% python3 -q
>>> import numpy as np
>>> import numpy.linalg as la
>>> np.set_printoptions(precision=3, suppress=True, linewidth=120)
>>> J = np.loadtxt("out18.csv", delimiter=",")
>>> J
array([[1.  , 0.5 , 0.25],
       [0.5 , 1.  , 0.5 ],
       [0.25, 0.5 , 1.  ]])
>>> # symmetric
>>> rng = np.random.default_rng(321)
>>> z = rng.permutation(3)
>>> z
array([2, 0, 1])
>>> A2 = J[z][:, z]
>>> np.allclose(A2, J)
False
>>> np.diag(A2)
array([1., 1., 1.])
>>> A2
array([[1.  , 0.25, 0.5 ],
       [0.25, 1.  , 0.5 ],
       [0.5 , 0.5 , 1.  ]])
>>> vals, vecs = la.eigh(J)
>>> x0 = np.array([-1, 2, -1])
>>> vecs * np.maximum(vals, 0) @ vecs.T
array([[1.  , 0.5 , 0.25],
       [0.5 , 1.  , 0.5 ],
       [0.25, 0.5 , 1.  ]])
>>> np.abs(J).sum(axis=1).max(), round(np.abs(vals).max(), 3)
(np.float64(2.0), np.float64(1.843))
>>> vecs * np.sqrt(vals) @ vecs.T
array([[0.963, 0.251, 0.097],
       [0.251, 0.935, 0.251],
       [0.097, 0.251, 0.963]])
>>> x0 @ J @ x0
np.float64(2.5)
>>> E = np.load("w.npy")
>>> E
array([[4., 3., 0., 3.],
       [3., 4., 0., 3.],
       [0., 0., 4., 0.],
       [3., 3., 0., 4.]])
>>> hat = np.triu(np.array([[1, 2, 2, 0], [3, 1, 0, 2], [1, 3, 2, 1], [1, 2, 3, 3]]), 1) + np.eye(4)
>>> A2 = hat @ E @ la.inv(hat)
>>> la.matrix_rank(A2)
np.int64(4)
>>> A2
array([[ 10.,  -9., -12.,  39.],
       [  9.,  -8., -18.,  45.],
       [  3.,  -3.,  -2.,  12.],
       [  3.,  -3.,  -6.,  16.]])
>>> hat @ E - E @ hat
array([[ 6.,  0.,  0.,  0.],
       [ 6.,  0., -6.,  0.],
       [ 3.,  3.,  0.,  0.],
       [ 0., -6., -6., -6.]])
>>> arr = np.array([[8, -8, 8], [0, 0, 0], [0, 0, 0]])
>>> # columns 0 and 2 are equal
>>> rk = la.matrix_rank(arr)
>>> rk
np.int64(1)
>>> null = la.svd(arr)[2][rk:].T
>>> [int(la.matrix_rank(arr[:, :j + 1])) for j in range(3)]
[1, 1, 1]
>>> [int(la.matrix_rank(arr[:i])) for i in range(1, len(arr) + 1)]
[1, 1, 1]
>>> np.round(arr @ null, 3) + 0
array([[0., 0.],
       [0., 0.],
       [0., 0.]])
>>> print(la.matrix_rank(arr.T @ arr), la.matrix_rank(arr @ arr.T))
1 1
>>> [int(la.matrix_rank(np.delete(arr, i, axis=0))) for i in range(3)]
[0, 1, 1]
>>> X = np.load("run4.npy")
>>> X
array([[-0.02 ,  7.9  , -7.841],
       [-0.069,  7.655, -7.454],
       [-0.6  ,  4.732, -3.374],
       [-0.623,  4.585, -3.196],
       [-0.859,  2.925, -1.421],
       [-0.881,  2.737, -1.248],
       [-0.883,  2.716, -1.229],
       [-0.928,  2.292, -0.865],
       [-0.988,  1.471, -0.268],
       [-0.172, -0.156,  0.015],
       [ 0.239,  0.265,  0.029],
       [ 0.337,  0.386,  0.056],
       [ 0.394,  0.459,  0.077],
       [ 1.074,  1.462,  0.558],
       [ 1.834,  2.768,  1.573],
       [ 2.215,  3.473,  2.256],
       [ 2.402,  3.828,  2.63 ],
       [ 2.923,  4.847,  3.81 ],
       [ 3.911,  6.87 ,  6.556],
       [ 6.888, 13.43 , 18.373],
       [ 7.952, 15.887, 23.743]])
>>> x0 = np.array([2, 3, 0])
>>> a = np.maximum(X @ x0, 0)
>>> X.T @ a
array([1109.343, 2739.98 , 2395.361])
